$ python3 -q
>>> import numpy as np
>>> np.set_printoptions(precision=2, suppress=True, linewidth=100)
>>> def rnd(a):
...     return np.round(a, 2) + 0
... 
>>> W0 = np.load("x.npy")
>>> W0
array([[-3,  0,  0,  0,  0,  0,  0,  0,  0,  0,  0,  0,  0,  0],
       [-1,  1,  0,  0,  0,  0,  0,  0,  0,  0,  0,  0,  0,  0],
       [-1, -1,  3,  0,  0,  0,  0,  0,  0,  0,  0,  0,  0,  0],
       [-3,  1, -1,  3,  0,  0,  0,  0,  0,  0,  0,  0,  0,  0],
       [ 1, -1,  0,  2,  3,  0,  0,  0,  0,  0,  0,  0,  0,  0],
       [-1,  0,  2, -3, -1, -1,  0,  0,  0,  0,  0,  0,  0,  0],
       [ 0, -1,  1,  1,  2,  1,  3,  0,  0,  0,  0,  0,  0,  0],
       [-1,  0,  3, -2,  3,  1, -2, -3,  0,  0,  0,  0,  0,  0],
       [-1, -3,  0,  3, -2,  2, -3,  0,  3,  0,  0,  0,  0,  0],
       [-1, -2,  3, -3,  3,  3, -2,  3, -3, -1,  0,  0,  0,  0],
       [ 0,  2, -1, -3,  3,  3, -1,  3, -3,  0,  1,  0,  0,  0],
       [-3,  0,  1, -1, -1, -1,  3,  1, -1, -3, -2,  0,  0,  0],
       [ 0, -2,  0,  2, -2,  1, -3,  3, -1,  0,  2,  1, -2,  0],
       [-1,  1, -2,  3, -2, -2, -2,  3, -1,  0, -3, -2,  0, -2]])
>>> # triangular, det is the product of the diagonal
>>> T = np.stack([W0, -1 * W0, W0[::-1]])
>>> T.shape
(3, 14, 14)
>>> np.einsum("bij,cij->bc", T, T)
array([[ 420, -420,   -2],
       [-420,  420,    2],
       [  -2,    2,  420]])
>>> np.linalg.matrix_rank(T)
array([13, 13, 13])
>>> def softmax(z):
...     e = np.exp(z - z.max(axis=-1, keepdims=True))
...     return e / e.sum(axis=-1, keepdims=True)
... 
>>> rnd(softmax(10 * W0[1]))
array([0., 1., 0., 0., 0., 0., 0., 0., 0., 0., 0., 0., 0., 0.])
>>> rnd(softmax(W0[1]))
array([0.02, 0.18, 0.07, 0.07, 0.07, 0.07, 0.07, 0.07, 0.07, 0.07, 0.07, 0.07, 0.07, 0.07])
>>> scores = W0 @ W0.T / np.sqrt(14)
>>> softmax(scores).round(6).argmax(axis=1)
array([ 0,  3,  9,  3,  4,  5,  6,  7,  8,  9, 10, 11, 12, 13])
>>> rnd(softmax(scores)[1] @ W0)
array([-1.54,  0.15,  0.35,  0.13,  0.27,  0.22, -0.2 ,  0.65, -0.52, -0.38, -0.35, -0.15, -0.06,
       -0.18])
>>> mat = np.loadtxt("m.csv", delimiter=",")
>>> mat
array([[-0.01,  0.4 ,  0.16, -0.2 ,  0.27,  0.33],
       [-0.27,  0.72, -1.91,  0.43, -1.83, -1.73],
       [-0.21, -0.38, -0.6 ,  0.92, -1.7 , -0.63],
       [ 0.92,  1.95,  2.62, -3.49,  6.3 ,  3.25],
       [-0.36, -1.19, -0.92,  1.63, -2.78, -1.28]])
>>> out = mat / np.sqrt((mat ** 2).mean(axis=1, keepdims=True))
>>> rnd(np.linalg.norm(out, axis=1))
array([2.45, 2.45, 2.45, 2.45, 2.45])
>>> np.linalg.matrix_rank(out) == np.linalg.matrix_rank(mat)
np.True_
>>> rnd(out[1])
array([-0.2 ,  0.54, -1.43,  0.32, -1.37, -1.29])
>>> rnd(mat[1] @ mat[2])
np.float64(5.53)
>>> rnd(np.linalg.norm(mat[1], 1)), rnd(np.linalg.norm(mat[1], np.inf))
(np.float64(6.89), np.float64(1.91))
>>> rnd(np.linalg.norm(mat, 2))
np.float64(10.0)
>>> rnd(np.linalg.norm(mat, 1)), rnd(np.linalg.norm(mat, np.inf))
(np.float64(12.88), np.float64(18.53))
>>> rnd(np.linalg.norm(mat[1] - mat[2]))
np.float64(2.1)
>>> rnd(np.linalg.norm(mat, "nuc"))
np.float64(12.5)
>>> rnd(np.linalg.norm(mat, axis=1))
array([0.64, 3.28, 2.16, 8.6 , 3.8 ])
>>> x0 = np.array([0, 0, 2, 0, 3, 0])
>>> h = np.maximum(mat @ x0, 0)
>>> rnd(np.tanh(mat @ x0))
array([ 0.81, -1.  , -1.  ,  1.  , -1.  ])
>>> feats = np.array([[1, 1, 1, 1, -1, -1, -1, -1],
...     [1, -1, -1, 1, -1, 1, 1, -1],
...     [1, 1, -1, -1, -1, -1, 1, 1],
...     [1, -1, -1, 1, 1, -1, -1, 1],
...     [1, 1, -1, -1, 1, 1, -1, -1],
...     [1, -1, 1, -1, -1, 1, -1, 1],
...     [1, -1, 1, -1, 1, -1, 1, -1]])
>>> x0 = np.array([2, 0, 1, 0, 0, 1, 1, 0])
>>> feats * x0
array([[ 2,  0,  1,  0,  0, -1, -1,  0],
       [ 2,  0, -1,  0,  0,  1,  1,  0],
       [ 2,  0, -1,  0,  0, -1,  1,  0],
       [ 2,  0, -1,  0,  0, -1, -1,  0],
       [ 2,  0, -1,  0,  0,  1, -1,  0],
       [ 2,  0,  1,  0,  0,  1, -1,  0],
       [ 2,  0,  1,  0,  0, -1,  1,  0]])
>>> feats @ np.ones(8)
array([0., 0., 0., 0., 0., 0., 0.])
>>> feats[6] @ feats[2]
np.int64(0)
>>> rnd(np.linalg.norm(feats[6] - feats[2]))
np.float64(4.0)
>>> rnd(np.linalg.norm(feats, 2))
np.float64(2.83)
>>> np.linalg.norm(feats, axis=1).argmax()
np.int64(0)
>>> rnd(np.linalg.norm(feats[6], 1)), rnd(np.linalg.norm(feats[6], np.inf))
(np.float64(8.0), np.float64(1.0))
>>> rnd(np.linalg.norm(feats, axis=0))
array([2.65, 2.65, 2.65, 2.65, 2.65, 2.65, 2.65, 2.65])
>>> f = np.array([-1, -1, -2])
>>> np.array([np.convolve(row, f, "same") for row in feats])
array([[-2, -4, -4, -2,  0,  4,  4,  3],
       [ 0,  0,  2,  2, -2,  0, -2, -1],
       [-2, -2,  0,  4,  4,  2,  0, -3],
       [ 0,  0,  2,  0, -2,  0,  2,  1],
       [-2, -2,  0,  2,  0, -2,  0,  3],
       [ 0, -2,  2,  0,  2,  2, -2,  1],
       [ 0, -2,  2, -2,  2, -2,  2, -1]])
>>> np.cross(feats[2, :3], feats[5, :3])
array([ 0, -2, -2])
>>> np.polyval(f, feats[2])
array([-4, -4, -2, -2, -2, -2, -4, -4])
>>> E = np.load("test9.npy")
>>> E
array([[ 3,  2,  1,  4,  2,  5,  0,  5,  0,  5,  0],
       [ 1,  2,  4,  3,  1,  3,  0,  1,  3,  3,  4],
       [ 1,  3,  4,  3,  0,  0,  0,  5,  2,  2,  0],
       [ 0,  0,  1,  5,  5,  4,  3,  4,  1,  5,  1],
       [ 5,  5,  3,  0,  2,  3,  2,  0,  2,  4,  5],
       [ 3,  4,  1,  0,  4,  5,  2,  0,  2,  0,  0],
       [ 4,  1,  5,  4,  2,  3,  5,  1,  5,  3,  1],
       [ 8, 12, 21, 19,  7, 20,  0, 10, 15, 20, 20]])
>>> np.unique(W0.round(6), axis=0).shape
(14, 14)
>>> out = np.array([[-2, -2],
...     [-1, -2],
...     [1, -1],
...     [-2, 1],
...     [0, 2],
...     [2, -2],
...     [-1, 0],
...     [0, -1],
...     [-1, 1],
...     [-1, -2],
...     [1, 0]])
>>> np.vstack([E, out.T]).shape
(10, 11)
>>> np.linalg.matrix_rank(E @ out)
np.int64(2)
>>> np.einsum("ik,kj->ji", E, out)
array([[ -10,   -2,  -11,   -9,   -9,   -3,  -18,  -20],
       [ -28,  -15,  -16,   -7,  -31,  -15,  -15, -103]])
>>> out.T @ E.T
array([[ -10,   -2,  -11,   -9,   -9,   -3,  -18,  -20],
       [ -28,  -15,  -16,   -7,  -31,  -15,  -15, -103]])
>>> K = np.loadtxt("run7.csv", delimiter=",")
>>> K
array([[ 5.,  5.,  5.,  5.,  5.,  5.,  5.,  5.,  5.,  5.,  5.,  5.],
       [ 5., 10., 10., 10., 10., 10., 10., 10., 10., 10., 10., 10.],
       [ 5., 10., 15., 15., 15., 15., 15., 15., 15., 15., 15., 15.],
       [ 5., 10., 15., 20., 20., 20., 20., 20., 20., 20., 20., 20.],
       [ 5., 10., 15., 20., 25., 25., 25., 25., 25., 25., 25., 25.],
       [ 5., 10., 15., 20., 25., 30., 30., 30., 30., 30., 30., 30.],
       [ 5., 10., 15., 20., 25., 30., 35., 35., 35., 35., 35., 35.],
       [ 5., 10., 15., 20., 25., 30., 35., 40., 40., 40., 40., 40.],
       [ 5., 10., 15., 20., 25., 30., 35., 40., 45., 45., 45., 45.],
       [ 5., 10., 15., 20., 25., 30., 35., 40., 45., 50., 50., 50.],
       [ 5., 10., 15., 20., 25., 30., 35., 40., 45., 50., 55., 55.],
       [ 5., 10., 15., 20., 25., 30., 35., 40., 45., 50., 55., 60.]])
>>> x0 = np.ones(12)
>>> for _ in range(6):
...     x0 = K @ x0
...     x0 /= np.linalg.norm(x0)
...     print(round(x0 @ K @ x0, 2))
... 
316.64
317.04
317.05
317.05
317.05
317.05
>>> rnd(x0)
array([0.05, 0.1 , 0.15, 0.19, 0.24, 0.27, 0.31, 0.34, 0.36, 0.38, 0.39, 0.4 ])
>>> r = np.linalg.matrix_rank(E)
>>> r
np.int64(7)
>>> ns = np.linalg.svd(E)[2][r:].T
>>> [int(np.linalg.matrix_rank(E[:, :j + 1])) for j in range(11)]
[1, 2, 3, 4, 5, 6, 7, 7, 7, 7, 7]
>>> [int(np.linalg.matrix_rank(E[:i])) for i in range(1, len(E) + 1)]
[1, 2, 3, 4, 5, 6, 7, 7]
>>> [int(np.linalg.matrix_rank(np.delete(E, i, axis=0))) for i in range(8)]
[7, 7, 6, 6, 6, 6, 6, 7]
>>> left, sigma, vt = np.linalg.svd(K, full_matrices=False)
>>> rnd(left.T @ K @ vt.T)
array([[317.05,   0.  ,   0.  ,   0.  ,   0.  ,   0.  ,   0.  ,   0.  ,   0.  ,   0.  ,   0.  ,
          0.  ],
       [  0.  ,  35.6 ,   0.  ,   0.  ,   0.  ,   0.  ,   0.  ,   0.  ,   0.  ,   0.  ,   0.  ,
          0.  ],
       [  0.  ,   0.  ,  13.09,   0.  ,   0.  ,   0.  ,   0.  ,   0.  ,   0.  ,   0.  ,   0.  ,
          0.  ],
       [  0.  ,   0.  ,   0.  ,   6.9 ,   0.  ,   0.  ,   0.  ,   0.  ,   0.  ,   0.  ,   0.  ,
          0.  ],
       [  0.  ,   0.  ,   0.  ,   0.  ,   4.35,   0.  ,   0.  ,   0.  ,   0.  ,   0.  ,   0.  ,
          0.  ],
       [  0.  ,   0.  ,   0.  ,   0.  ,   0.  ,   3.08,   0.  ,   0.  ,   0.  ,   0.  ,   0.  ,
          0.  ],
       [  0.  ,   0.  ,   0.  ,   0.  ,   0.  ,   0.  ,   2.35,   0.  ,   0.  ,   0.  ,   0.  ,
          0.  ],
       [  0.  ,   0.  ,   0.  ,   0.  ,   0.  ,   0.  ,   0.  ,   1.91,   0.  ,   0.  ,   0.  ,
          0.  ],
       [  0.  ,   0.  ,   0.  ,   0.  ,   0.  ,   0.  ,   0.  ,   0.  ,   1.63,   0.  ,   0.  ,
          0.  ],
       [  0.  ,   0.  ,   0.  ,   0.  ,   0.  ,   0.  ,   0.  ,   0.  ,   0.  ,   1.45,   0.  ,
          0.  ],
       [  0.  ,   0.  ,   0.  ,   0.  ,   0.  ,   0.  ,   0.  ,   0.  ,   0.  ,   0.  ,   1.33,
          0.  ],
       [  0.  ,   0.  ,   0.  ,   0.  ,   0.  ,   0.  ,   0.  ,   0.  ,   0.  ,   0.  ,   0.  ,
          1.27]])
>>> np.linalg.matrix_rank(K)
np.int64(12)
>>> rnd(K.mean(axis=0))
array([ 5.  ,  9.58, 13.75, 17.5 , 20.83, 23.75, 26.25, 28.33, 30.  , 31.25, 32.08, 32.5 ])
>>> K.sum(axis=1)
array([ 60., 115., 165., 210., 250., 285., 315., 340., 360., 375., 385., 390.])
>>> np.diff(K, axis=0)
array([[0., 5., 5., 5., 5., 5., 5., 5., 5., 5., 5., 5.],
       [0., 0., 5., 5., 5., 5., 5., 5., 5., 5., 5., 5.],
       [0., 0., 0., 5., 5., 5., 5., 5., 5., 5., 5., 5.],
       [0., 0., 0., 0., 5., 5., 5., 5., 5., 5., 5., 5.],
       [0., 0., 0., 0., 0., 5., 5., 5., 5., 5., 5., 5.],
       [0., 0., 0., 0., 0., 0., 5., 5., 5., 5., 5., 5.],
       [0., 0., 0., 0., 0., 0., 0., 5., 5., 5., 5., 5.],
       [0., 0., 0., 0., 0., 0., 0., 0., 5., 5., 5., 5.],
       [0., 0., 0., 0., 0., 0., 0., 0., 0., 5., 5., 5.],
       [0., 0., 0., 0., 0., 0., 0., 0., 0., 0., 5., 5.],
       [0., 0., 0., 0., 0., 0., 0., 0., 0., 0., 0., 5.]])
>>> q, _ = np.linalg.qr(np.array([[-0.1, 0.6, -1.0, -1.5, -1.2, -0.6, -1.4, 0.3, -0.5, 1.7],
...     [-2.7, -0.8, 0.1, 0.1, 2.2, 0.3, 0.5, 0.0, -1.2, 1.4],
...     [-1.6, -0.2, -0.6, 1.2, -0.6, 0.5, 1.2, -0.3, -2.2, 0.4],
...     [0.7, -0.6, -1.0, -1.2, -0.6, -0.5, 0.7, 0.0, 0.9, 1.7],
...     [-2.1, -1.0, -1.1, -0.5, 0.0, 0.1, 0.1, 0.8, 0.1, -0.3],
...     [0.3, 0.4, 1.6, -0.7, -0.3, -1.6, 1.1, -0.8, 0.3, -0.2],
...     [0.4, 0.1, -0.4, 0.5, 0.4, 0.0, 1.8, -0.5, -0.6, -0.1],
...     [0.7, -0.6, 1.6, -0.8, 0.7, 1.0, 1.5, -1.3, 0.5, 1.2],
...     [1.1, 0.1, 2.5, 0.4, -0.1, 1.2, -0.7, 0.9, -0.4, 1.3],
...     [-0.3, -0.4, -0.8, -0.6, -2.2, -0.5, 0.1, -0.6, 1.0, 1.3]]))
>>> m1 = 5 * q
>>> rnd(m1)
array([[-0.12,  2.15,  1.21, -3.28, -0.23,  2.45, -1.  ,  0.75,  0.51,  0.55],
       [-3.29, -0.5 , -1.64, -0.65,  1.84, -0.17,  0.18, -0.57,  1.66,  2.07],
       [-1.95,  0.65, -0.11,  1.86, -2.24,  0.53, -2.42,  0.4 ,  1.87, -1.59],
       [ 0.85, -2.65,  1.94, -1.06,  0.28, -1.07, -0.1 ,  1.65,  2.89, -0.27],
       [-2.56, -1.69,  0.44, -0.89, -0.67,  0.21,  0.61,  2.33, -2.67, -1.08],
       [ 0.37,  1.13, -2.12, -2.17, -0.88, -3.4 , -1.07,  0.71, -0.12, -0.62],
       [ 0.49,  0.01,  0.78,  1.28,  0.99, -0.64, -3.02,  1.72, -1.35,  2.69],
       [ 0.85, -2.65, -1.67, -1.18,  0.48,  1.52, -2.5 , -1.69, -0.68, -0.98],
       [ 1.34, -0.57, -2.82,  0.47, -1.56,  1.69,  1.1 ,  2.38,  0.73,  1.42],
       [-0.37, -1.13,  1.01, -0.71, -3.4 , -0.6 ,  0.17, -1.96, -0.4 ,  2.47]])
>>> rnd(m1[:, 0] @ m1[:, 6])
np.float64(0.0)
>>> rnd(np.linalg.pinv(m1))
array([[ 0.  , -0.13, -0.08,  0.03, -0.1 ,  0.01,  0.02,  0.03,  0.05, -0.01],
       [ 0.09, -0.02,  0.03, -0.11, -0.07,  0.05,  0.  , -0.11, -0.02, -0.05],
       [ 0.05, -0.07,  0.  ,  0.08,  0.02, -0.08,  0.03, -0.07, -0.11,  0.04],
       [-0.13, -0.03,  0.07, -0.04, -0.04, -0.09,  0.05, -0.05,  0.02, -0.03],
       [-0.01,  0.07, -0.09,  0.01, -0.03, -0.04,  0.04,  0.02, -0.06, -0.14],
       [ 0.1 , -0.01,  0.02, -0.04,  0.01, -0.14, -0.03,  0.06,  0.07, -0.02],
       [-0.04,  0.01, -0.1 ,  0.  ,  0.02, -0.04, -0.12, -0.1 ,  0.04,  0.01],
       [ 0.03, -0.02,  0.02,  0.07,  0.09,  0.03,  0.07, -0.07,  0.1 , -0.08],
       [ 0.02,  0.07,  0.07,  0.12, -0.11,  0.  , -0.05, -0.03,  0.03, -0.02],
       [ 0.02,  0.08, -0.06, -0.01, -0.04, -0.02,  0.11, -0.04,  0.06,  0.1 ]])
>>> rnd(m1 @ m1.T)
array([[25.,  0.,  0.,  0.,  0.,  0.,  0.,  0.,  0.,  0.],
       [ 0., 25.,  0.,  0.,  0.,  0.,  0.,  0.,  0.,  0.],
       [ 0.,  0., 25.,  0.,  0.,  0.,  0.,  0.,  0.,  0.],
       [ 0.,  0.,  0., 25.,  0.,  0.,  0.,  0.,  0.,  0.],
       [ 0.,  0.,  0.,  0., 25.,  0.,  0.,  0.,  0.,  0.],
       [ 0.,  0.,  0.,  0.,  0., 25.,  0.,  0.,  0.,  0.],
       [ 0.,  0.,  0.,  0.,  0.,  0., 25.,  0.,  0.,  0.],
       [ 0.,  0.,  0.,  0.,  0.,  0.,  0., 25.,  0.,  0.],
       [ 0.,  0.,  0.,  0.,  0.,  0.,  0.,  0., 25.,  0.],
       [ 0.,  0.,  0.,  0.,  0.,  0.,  0.,  0.,  0., 25.]])
>>> rnd(np.linalg.svd(m1, compute_uv=False))
array([5., 5., 5., 5., 5., 5., 5., 5., 5., 5.])
>>> rnd(m1.T @ m1)
array([[25.,  0.,  0.,  0.,  0.,  0.,  0.,  0.,  0.,  0.],
       [ 0., 25.,  0.,  0.,  0.,  0.,  0.,  0.,  0.,  0.],
       [ 0.,  0., 25.,  0.,  0.,  0.,  0.,  0.,  0.,  0.],
       [ 0.,  0.,  0., 25.,  0.,  0.,  0.,  0.,  0.,  0.],
       [ 0.,  0.,  0.,  0., 25.,  0.,  0.,  0.,  0.,  0.],
       [ 0.,  0.,  0.,  0.,  0., 25.,  0.,  0.,  0.,  0.],
       [ 0.,  0.,  0.,  0.,  0.,  0., 25.,  0.,  0.,  0.],
       [ 0.,  0.,  0.,  0.,  0.,  0.,  0., 25.,  0.,  0.],
       [ 0.,  0.,  0.,  0.,  0.,  0.,  0.,  0., 25.,  0.],
       [ 0.,  0.,  0.,  0.,  0.,  0.,  0.,  0.,  0., 25.]])
